% ipython --no-banner

In [1]: import numpy as np

In [2]: np.set_printoptions(suppress=True, linewidth=100)

In [3]: M = np.load("a.npy")

In [4]: M.round(3)
Out[4]: 
array([[-1.343,  0.198,  1.27 , -0.739],
       [-0.82 , -1.677, -0.206,  0.687],
       [-0.522,  0.909,  0.284,  1.679],
       [ 1.119, -0.568,  1.505,  0.401]])

In [5]: A2 = np.linalg.invert(M)
AttributeError: module 'numpy.linalg' has no attribute 'invert'


In [6]: A2 = np.linalg.inv(M)

In [7]: round(np.linalg.slogdet(M)[0], 3)
Out[7]: np.float64(-1.0)

In [8]: round(float(np.linalg.det(M) * np.linalg.det(A2)), 3)
Out[8]: 1.0

In [9]: np.round(M @ A2, 3) + 0
Out[9]: 
array([[1., 0., 0., 0.],
       [0., 1., 0., 0.],
       [0., 0., 1., 0.],
       [0., 0., 0., 1.]])

In [10]: np.round(np.linalg.inv(A2), 3)
Out[10]: 
array([[-1.343,  0.198,  1.27 , -0.739],
       [-0.82 , -1.677, -0.206,  0.687],
       [-0.522,  0.909,  0.284,  1.679],
       [ 1.119, -0.568,  1.505,  0.401]])

In [11]: W0 = np.loadtxt("block16.csv", delimiter=",")

In [12]: W0
Out[12]: 
array([[ 2.067, -1.493, -1.674],
       [ 0.728,  0.12 , -2.54 ],
       [-1.759,  1.764,  1.865],
       [ 0.559, -2.223, -1.583],
       [ 1.026, -1.356, -1.294],
       [ 0.044, -1.408, -0.947],
       [ 1.115,  2.381,  3.909],
       [-4.746, -6.017,  0.153],
       [-2.856, -2.805,  2.763],
       [-0.187,  0.008,  1.659],
       [ 0.322,  0.843,  0.592],
       [-2.899, -3.83 , -0.279],
       [ 3.421,  1.521,  1.33 ],
       [-1.053, -2.426, -1.269],
       [ 1.357,  0.44 , -0.494],
       [ 0.731,  1.902, -0.816]])

In [13]: W = np.array([[-8, 8, 6, 0, -3, -2], [-7, 0, -5, 7, -4, -1], [6, 5, -5, 2, -2, -5]])

In [14]: b = np.array([4, 6, 2, 5, 4, 0])

In [15]: H = np.maximum(W0 @ W + b, 0)

In [16]: np.round((H > 0).mean(axis=0), 3)
Out[16]: array([0.562, 0.688, 0.688, 0.5  , 0.625, 0.562])

In [17]: np.linalg.matrix_rank(H)
Out[17]: np.int64(6)

In [18]: (H > 0).astype(int)
Out[18]: 
array([[0, 1, 1, 0, 1, 1],
       [0, 0, 1, 1, 1, 1],
       [1, 1, 0, 1, 0, 0],
       [1, 1, 1, 0, 1, 1],
       [0, 1, 1, 0, 1, 1],
       [1, 1, 1, 0, 1, 1],
       [1, 1, 0, 1, 0, 0],
       [1, 0, 1, 0, 1, 1],
       [1, 0, 0, 0, 1, 0],
       [1, 1, 0, 1, 1, 0],
       [0, 1, 0, 1, 0, 0],
       [1, 0, 1, 0, 1, 1],
       [0, 1, 1, 1, 0, 0],
       [1, 0, 1, 0, 1, 1],
       [0, 1, 1, 1, 0, 0],
       [0, 1, 1, 1, 0, 1]])

In [19]: basis = np.array([[0, 3, 2], [1, 1, 3], [1, 3, 3], [1, 1, 2], [2, 2, 0], [0, 0, 2]])

In [20]: W @ basis
Out[20]: 
array([[  8,  -4,  22],
       [ -6, -37, -17],
       [ -2,   6,   6]])

In [21]: x0 = np.array([1, 0, 5])

In [22]: y = W0 @ x0

In [23]: np.round(np.linalg.lstsq(W0, y)[0], 3) + 0
Out[23]: array([1., 0., 5.])

In [24]: rng = np.random.default_rng(850017)

In [25]: y = y + 0.05 * rng.normal(size=16)

In [26]: y.round(3)
Out[26]: 
array([ -6.306, -11.896,   7.538,  -7.418,  -5.414,  -4.662,  20.554,  -3.937,  10.894,   7.993,
         3.23 ,  -4.341,  10.133,  -7.405,  -1.098,  -3.326])

In [27]: b, *_ = np.linalg.lstsq(W0, y)

In [28]: np.round(W0.T @ (y - W0 @ b), 3) + 0
Out[28]: array([0., 0., 0.])

In [29]: b.round()
Out[29]: array([1., 0., 5.])

In [30]: K = np.load("mat.npy")

In [31]: K
Out[31]: 
array([[ 0.007,  0.959, -0.678, -0.169, -0.412],
       [-0.1  ,  0.9  , -0.6  , -0.2  , -0.5  ],
       [ 1.   , -1.2  , -2.2  , -1.1  , -1.9  ]])

In [32]: np.count_nonzero(K)
Out[32]: np.int64(15)

In [33]: np.round(K - K[0], 3)
Out[33]: 
array([[ 0.   ,  0.   ,  0.   ,  0.   ,  0.   ],
       [-0.107, -0.059,  0.078, -0.031, -0.088],
       [ 0.993, -2.159, -1.522, -0.931, -1.488]])

In [34]: np.abs(K).max()
Out[34]: np.float64(2.2)

In [35]: np.round(np.diff(K, axis=0), 3)
Out[35]: 
array([[-0.107, -0.059,  0.078, -0.031, -0.088],
       [ 1.1  , -2.1  , -1.6  , -0.9  , -1.4  ]])

In [36]: K[:, 5]
IndexError: index 5 is out of bounds for axis 1 with size 5


In [37]: K.sum(axis=0)
Out[37]: array([ 0.907,  0.659, -3.478, -1.469, -2.812])

In [38]: np.zeros(3, 5)
TypeError: Cannot interpret '5' as a data type
